In [1]: import numpy as np

In [2]: np.set_printoptions(precision=2, suppress=True, linewidth=120, sign=" ")

In [3]: feats = np.load("a.npy")

In [4]: print(feats)
[[-5 -5 -5 -5 -5 -5]
 [-3  3 -3  3 -3  3]
 [-5 -5 -5 -5 -5 -5]
 [-5 -5 -5 -5 -5 -5]
 [-3  3 -3  3 -3  3]
 [-5 -5 -5 -5 -5 -5]]

In [5]: # rows 0 and 2 are equal

In [6]: f = np.array([2, -1])

In [7]: print(np.correlate(feats[1], feats[3], "full"))
[ 15   0  15   0  15   0 -15   0 -15   0 -15]

In [8]: print(np.linalg.cond(feats) > 100)
True

In [9]: print(np.linalg.matrix_rank(feats, rtol=0.1))
2

In [10]: print(np.argsort(-np.linalg.norm(feats, axis=0).round(6), kind="stable")[:3])
[ 0  1  2]

In [11]: rng = np.random.default_rng(86)

In [12]: lab = rng.permutation(6)

In [13]: print(lab)
[ 5  2  1  4  0  3]

In [14]: other = feats[lab][:, lab]

In [15]: print(round(float(np.linalg.det(other)), 2), np.round(np.linalg.det(feats[lab]), 2))
0.0 0.0

In [16]: print(np.diag(other))
[-5 -5  3 -3 -5 -5]

In [17]: print(np.allclose(other, feats))
False

In [18]: print((feats + feats.T) / 2)
[[-5. -4. -5. -5. -4. -5.]
 [-4.  3. -4. -1.  0. -1.]
 [-5. -4. -5. -5. -4. -5.]
 [-5. -1. -5. -5. -1. -5.]
 [-4.  0. -4. -1. -3. -1.]
 [-5. -1. -5. -5. -1. -5.]]

In [19]: print(round(np.linalg.det(feats), 2))
0.0

In [20]: print((feats - feats.T) / 2)
[[ 0. -1.  0.  0. -1.  0.]
 [ 1.  0.  1.  4. -3.  4.]
 [ 0. -1.  0.  0. -1.  0.]
 [ 0. -4.  0.  0. -4.  0.]
 [ 1.  3.  1.  4.  0.  4.]
 [ 0. -4.  0.  0. -4.  0.]]

In [21]: print(np.allclose(feats, feats.T))
False

In [22]: left, sv, Vt = np.linalg.svd(feats)

In [23]: print(sv.round(2) + 0)
[ 24.49  10.39   0.     0.     0.     0.  ]

In [24]: other = left[:, :2] @ np.diag(sv[:2]) @ Vt[:2]

In [25]: print(round(np.abs(feats - other).max(), 2))
0.0

In [26]: print(other)
[[-5. -5. -5. -5. -5. -5.]
 [-3.  3. -3.  3. -3.  3.]
 [-5. -5. -5. -5. -5. -5.]
 [-5. -5. -5. -5. -5. -5.]
 [-3.  3. -3.  3. -3.  3.]
 [-5. -5. -5. -5. -5. -5.]]

In [27]: print(np.linalg.matrix_rank(feats, rtol=0.05))
2

In [28]: print(np.linalg.matrix_rank(other))
2

In [29]: E = np.loadtxt("dump.csv", delimiter=",")

In [30]: print(E)
[[ 0.95 -0.91 -0.96  0.31  1.   -0.27]
 [-0.92  1.    0.97 -0.86 -1.   -1.  ]
 [-0.94 -0.29  0.91  0.22 -0.92  0.97]
 [-0.31  0.98  0.62 -0.74  0.71 -0.99]
 [ 0.35 -0.98 -0.62  0.33  0.98  0.49]
 [-0.04  1.    0.55 -0.66 -0.91 -0.97]
 [ 0.74 -0.96 -0.84  0.26  0.83 -0.46]
 [ 0.31  1.    0.31 -0.64 -1.   -0.99]
 [-0.88 -0.84  0.77  0.48 -0.99  0.98]
 [-0.65  0.62  0.67  0.34 -0.99  0.97]
 [-0.91  0.98  0.95  0.02 -1.    0.96]
 [-0.96  0.94  0.97 -0.05 -1.    0.79]
 [ 0.95 -1.   -0.98  0.87  0.94  0.99]
 [ 0.83 -0.1  -0.79 -0.42  1.   -0.98]
 [ 0.76 -0.9  -0.82  0.34  0.92  0.28]
 [-0.99 -1.    0.95  0.61 -0.89  1.  ]
 [-1.    0.96  1.   -0.58 -1.    0.72]]

In [31]: x = np.array([-2, 1, -2, -3, -3, 0])

In [32]: target = E @ x

In [33]: beta, lr = np.zeros(6), 1 / np.linalg.norm(E, 2) ** 2

In [34]: for i in range(25):
    ...:     beta -= lr * E.T @ (E @ beta - target)
    ...:     if i % 5 == 0: print(i, round(np.linalg.norm(E @ beta - target), 2))
    ...: 
0 3.9
5 2.42
10 2.2
15 2.04
20 1.92

In [35]: print(beta)
[-0.6   1.38  0.62 -1.07 -2.09 -0.55]

In [36]: f, r1 = E[4], E[0]

In [37]: print(np.round(f @ f, 2))
2.78

In [38]: print(round(float(f @ r1), 2))
2.77

In [39]: p = (f @ r1) / (f @ f) * f

In [40]: print(r1 - p)
[ 0.6   0.07 -0.34 -0.02  0.02 -0.76]

In [41]: print(round(np.linalg.norm(f + r1) ** 2 + np.linalg.norm(f - r1) ** 2, 2))
13.2

In [42]: print(np.linalg.matrix_rank(np.outer(f, r1)))
1

In [43]: X = np.load("run1.npy")

In [44]: print(X)
[[-10  -2   4   7   3  -3]
 [ -2   8  -5   6  -1  -7]
 [  4  -5  -8  -5  -1   5]
 [  7   6  -5   6  -2  -1]
 [  3  -1  -1  -2   6  -6]
 [ -3  -7   5  -1  -6   4]]

In [45]: # equal to its transpose

In [46]: print(round(float(np.linalg.det(X)), 2))
-483781.0

In [47]: np.linalg.determinant(X)
---------------------------------------------------------------------------
AttributeError                            Traceback (most recent call last)
Cell In[47], line 1
----> 1 np.linalg.determinant(X)

AttributeError: module 'numpy.linalg' has no attribute 'determinant'

In [48]: assert X == X.T
---------------------------------------------------------------------------
ValueError                                Traceback (most recent call last)
Cell In[48], line 1
----> 1 assert X == X.T

ValueError: The truth value of an array with more than one element is ambiguous. Use a.any() or a.all()

In [49]: print(np.round(np.abs(np.linalg.eigvals(X)).max(), 2))
19.33

In [50]: print(np.trace(X))
6

In [51]: print(np.linalg.matrix_power(X, 2))
[[ 187   44 -115  -63  -10   27]
 [  44  179  -72  104   15 -103]
 [-115  -72  156    5   -1   14]
 [ -63  104    5  151    2  -86]
 [ -10   15   -1    2   87  -65]
 [  27 -103   14  -86  -65  136]]

In [52]: f = np.array([1, -1, 0, 2, 3, -2])

In [53]: other = X + np.outer(f, np.eye(6)[2])

In [54]: print(np.linalg.matrix_rank(np.linalg.inv(other) - np.linalg.inv(X), tol=1e-8))
1

In [55]: print(round(np.linalg.det(other) / np.linalg.det(X), 2), np.round(1 + np.linalg.solve(X, f)[2], 2))
1.04 1.04

In [56]: try:
    ...:     np.linalg.cholesky(X)
    ...: except np.linalg.LinAlgError as e:
    ...:     print(repr(e))
    ...: 
LinAlgError('Matrix is not positive definite')

In [57]: print(np.round(np.linalg.eigvalsh(X).min(), 2))
-17.83

In [58]: print([round(float(np.linalg.det(X[:i, :i])), 2) + 0 for i in range(1, 7)])
[-10.0, -84.0, 874.0, 7405.0, 48726.0, -483781.0]

In [59]: vals, vecs = np.linalg.eigh(X)

In [60]: x = np.array([7, 2, 1, 3, 3, 2])

In [61]: print(np.round(x @ X @ x / (x @ x), 2), np.round(vals[0], 2), round(float(vals[-1]), 2))
-2.08 -17.83 19.33

In [62]: print(x @ X @ x)
-158

In [63]: print(np.abs(X).sum(axis=1).max(), round(float(np.abs(vals).max()), 2))
29 19.33

In [64]: vals, vecs = np.linalg.eigh(X)

In [65]: print(vecs @ np.diag(vals) @ vecs.T)
[[-10.  -2.   4.   7.   3.  -3.]
 [ -2.   8.  -5.   6.  -1.  -7.]
 [  4.  -5.  -8.  -5.  -1.   5.]
 [  7.   6.  -5.   6.  -2.  -1.]
 [  3.  -1.  -1.  -2.   6.  -6.]
 [ -3.  -7.   5.  -1.  -6.   4.]]

In [66]: print(np.unique(vals.round(6) + 0, return_counts=True)[1])
[ 1  1  1  1  1  1]

In [67]: print(np.round(vecs.T @ X @ vecs, 2) + 0)
[[-17.83   0.     0.     0.     0.     0.  ]
 [  0.    -7.1    0.     0.     0.     0.  ]
 [  0.     0.    -3.9    0.     0.     0.  ]
 [  0.     0.     0.     4.69   0.     0.  ]
 [  0.     0.     0.     0.    10.82   0.  ]
 [  0.     0.     0.     0.     0.    19.33]]

In [68]: print(np.round(vecs.T @ vecs, 2) + 0)
[[ 1.  0.  0.  0.  0.  0.]
 [ 0.  1.  0.  0.  0.  0.]
 [ 0.  0.  1.  0.  0.  0.]
 [ 0.  0.  0.  1.  0.  0.]
 [ 0.  0.  0.  0.  1.  0.]
 [ 0.  0.  0.  0.  0.  1.]]

In [69]: print(np.linalg.eigvalsh(X + 3 * np.eye(6)))
[-14.83  -4.1   -0.9    7.69  13.82  22.33]

In [70]: K = np.array([[1, 3, 3, 1, 0, 0], [1, 1, 1, 2, 3, 1], [0, 2, 2, -1, -3, -1]])

In [71]: # columns 1 and 2 are equal

In [72]: left, sv, Vt = np.linalg.svd(K)

In [73]: vecs = Vt[:(sv > 1e-8).sum()]

In [74]: x = K[0] + -1 * K[1] + rng.integers(2) * np.eye(6)[3]

In [75]: print(x)
[ 0.  2.  2.  0. -3. -1.]

In [76]: print(np.linalg.matrix_rank(np.vstack([K, x])))
3

In [77]: print(np.diag(vecs.T @ vecs))
[ 0.07  0.46  0.46  0.24  0.69  0.08]

In [78]: print(vecs.T @ vecs)
[[ 0.07  0.14  0.14  0.12  0.13  0.04]
 [ 0.14  0.46  0.46  0.11 -0.08 -0.03]
 [ 0.14  0.46  0.46  0.11 -0.08 -0.03]
 [ 0.12  0.11  0.11  0.24  0.36  0.12]
 [ 0.13 -0.08 -0.08  0.36  0.69  0.23]
 [ 0.04 -0.03 -0.03  0.12  0.23  0.08]]

In [79]: print(np.round(np.linalg.norm(x - vecs.T @ vecs @ x), 2))
0.87

In [80]: O, _ = np.linalg.qr(np.array([[0.4, 1.4, -0.8, -1.0],
    ...:     [0.1, -0.6, 0.2, 0.9],
    ...:     [1.2, 1.7, 1.1, 0.5],
    ...:     [-0.1, -0.7, 1.2, -1.6]]))

In [81]: vals = np.array([2, -1, -2, -3])

In [82]: A = O @ np.diag(vals) @ O.T

In [83]: print(A)
[[-1.71 -0.52  1.21 -0.79]
 [-0.52 -1.7   0.48  0.05]
 [ 1.21  0.48  1.55 -0.09]
 [-0.79  0.05 -0.09 -2.14]]

In [84]: # symmetric, so the eigenvalues are real

In [85]: vals, vecs = np.linalg.eigh(A)

In [86]: print(np.unique(vals.round(6) + 0, return_counts=True)[1])
[ 1  1  1  1]

In [87]: print(vals.sum(), round(float(np.trace(A)), 2))
-4.0 -4.0

In [88]: print(np.linalg.eigvalsh(A + -3 * np.eye(4)))
[-6. -5. -4. -1.]

In [89]: print(np.round(vecs.T @ vecs, 2) + 0)
[[ 1.  0.  0.  0.]
 [ 0.  1.  0.  0.]
 [ 0.  0.  1.  0.]
 [ 0.  0.  0.  1.]]

In [90]: print(vals)
[-3. -2. -1.  2.]

In [91]: print(np.linalg.eigvalsh(A @ A))
[ 1.  4.  4.  9.]

In [92]: other = A / np.sqrt((A ** 2).mean(axis=1, keepdims=True))

In [93]: print(np.linalg.matrix_rank(other) == np.linalg.matrix_rank(A))
True

In [94]: print(other[0])
[-1.49 -0.45  1.06 -0.69]

In [95]: print(np.linalg.norm(other, axis=1))
[ 2.  2.  2.  2.]

In [96]: print(A - A.mean(axis=1, keepdims=True))
[[-1.26 -0.07  1.66 -0.34]
 [-0.1  -1.28  0.9   0.47]
 [ 0.42 -0.31  0.76 -0.88]
 [-0.05  0.79  0.66 -1.4 ]]

In [97]: print(np.sort(np.abs(np.linalg.eigvals(A))))
[ 1.  2.  2.  3.]

In [98]: print(np.round(np.abs(np.linalg.eigvals(A)).max(), 2))
3.0

In [99]: print(A @ A)
[[ 5.28  2.3  -0.38  2.91]
 [ 2.3   3.38 -0.7   0.17]
 [-0.38 -0.7   4.11 -0.88]
 [ 2.91  0.17 -0.88  5.23]]

In [100]: print([round(float(np.linalg.det(A[:i, :i])), 2) + 0 for i in range(1, 5)])
[-1.71, 2.63, 6.37, -12.0]

In [101]: print(np.all(np.linalg.eigvalsh(A) > 0))
False

In [102]: m1 = np.load("w.npy")

In [103]: print(m1)
[[ 1  1  0  0]
 [ 0  2  0  0]
 [ 0  0  1  1]
 [ 0  0  0  2]]

In [104]: # 2 groups of indices that never mix

In [105]: vals, vecs = np.linalg.eig(m1)

In [106]: print(np.sort(np.linalg.eigvals(m1.T)))
[ 1.  1.  2.  2.]

In [107]: print(np.sort(np.linalg.eigvals(np.linalg.inv(m1))))
[ 0.5  0.5  1.   1. ]

In [108]: lab = rng.permutation(4)

In [109]: print(lab)
[ 2  1  3  0]

In [110]: other = m1[lab][:, lab]

In [111]: print(np.trace(other))
6

In [112]: print(np.sort(np.abs(np.linalg.eigvals(other))))
[ 1.  1.  2.  2.]

In [113]: print(other)
[[ 1  0  1  0]
 [ 0  2  0  0]
 [ 0  0  2  0]
 [ 0  1  0  1]]

In [114]: print(np.diag(other))
[ 1  2  2  1]

In [115]: other = np.linalg.inv(m1)

In [116]: print(other)
[[ 1.  -0.5  0.   0. ]
 [ 0.   0.5  0.   0. ]
 [ 0.   0.   1.  -0.5]
 [ 0.   0.   0.   0.5]]

In [117]: print(np.linalg.det(m1) * other)
[[ 4. -2.  0.  0.]
 [ 0.  2.  0.  0.]
 [ 0.  0.  4. -2.]
 [ 0.  0.  0.  2.]]

In [118]: left, sv, Vt = np.linalg.svd(m1, full_matrices=False)

In [119]: print(round(np.sqrt((sv ** 2).sum()), 2), np.round(np.linalg.norm(m1), 2))
3.46 3.46

In [120]: print(np.round(Vt @ Vt.T, 2) + 0)
[[ 1.  0.  0.  0.]
 [ 0.  1.  0.  0.]
 [ 0.  0.  1.  0.]
 [ 0.  0.  0.  1.]]

In [121]: print(sv)
[ 2.29  2.29  0.87  0.87]

In [122]: print(np.round(left.T @ left, 2) + 0)
[[ 1.  0.  0.  0.]
 [ 0.  1.  0.  0.]
 [ 0.  0.  1.  0.]
 [ 0.  0.  0.  1.]]

In [123]: print(sv / sv[0])
[ 1.    1.    0.38  0.38]

In [124]: print(left.shape, sv.shape, Vt.shape)
(4, 4) (4,) (4, 4)
